% ipython --no-banner

In [1]: import numpy as np

In [2]: import numpy.linalg as la

In [3]: np.set_printoptions(suppress=True, linewidth=120)

In [4]: F = np.cumsum(np.array([[-2, -1, -2, -1],
   ...:     [-2, -1, -1, 3],
   ...:     [-3, 2, 3, -3],
   ...:     [-1, 2, -1, 0],
   ...:     [1, -2, 2, -1],
   ...:     [1, -3, 2, -3],
   ...:     [-1, -1, 1, -1],
   ...:     [0, -3, -3, 1],
   ...:     [2, 0, 0, 3],
   ...:     [-2, -2, 2, 2],
   ...:     [-2, -2, -3, -1]]), axis=0)

In [5]: print(F)
[[ -2  -1  -2  -1]
 [ -4  -2  -3   2]
 [ -7   0   0  -1]
 [ -8   2  -1  -1]
 [ -7   0   1  -2]
 [ -6  -3   3  -5]
 [ -7  -4   4  -6]
 [ -7  -7   1  -5]
 [ -5  -7   1  -2]
 [ -7  -9   3   0]
 [ -9 -11   0  -1]]

In [6]: C = F[[5, 9]].astype(float)

In [7]: for _ in range(4):
   ...:     lab = la.norm(F[:, None] - C, axis=-1).argmin(axis=1)
   ...:     C = np.array([F[lab == j].mean(axis=0) for j in range(2)])
   ...: 

In [8]: lab
Out[8]: array([0, 0, 0, 0, 0, 0, 0, 1, 1, 1, 1])

In [9]: np.bincount(lab)
Out[9]: array([7, 4])

In [10]: C.round(3)
Out[10]: 
array([[-5.857, -1.143,  0.286, -2.   ],
       [-7.   , -8.5  ,  1.25 , -2.   ]])

In [11]: np.round(C[1] - C[0], 3)
Out[11]: array([-1.143, -7.357,  0.964,  0.   ])

In [12]: Xc = (F - F.mean(axis=0)) / F.std(axis=0)

In [13]: np.round(Xc.std(axis=0), 3)
Out[13]: array([1., 1., 1., 1.])

In [14]: beta = la.lstsq(np.delete(Xc, 3, axis=1), Xc[:, 3])[0]

In [15]: np.abs(beta).argmax()
Out[15]: np.int64(2)

In [16]: round(1 - np.var(Xc[:, 3] - np.delete(Xc, 3, axis=1) @ beta), 3)
Out[16]: np.float64(0.541)
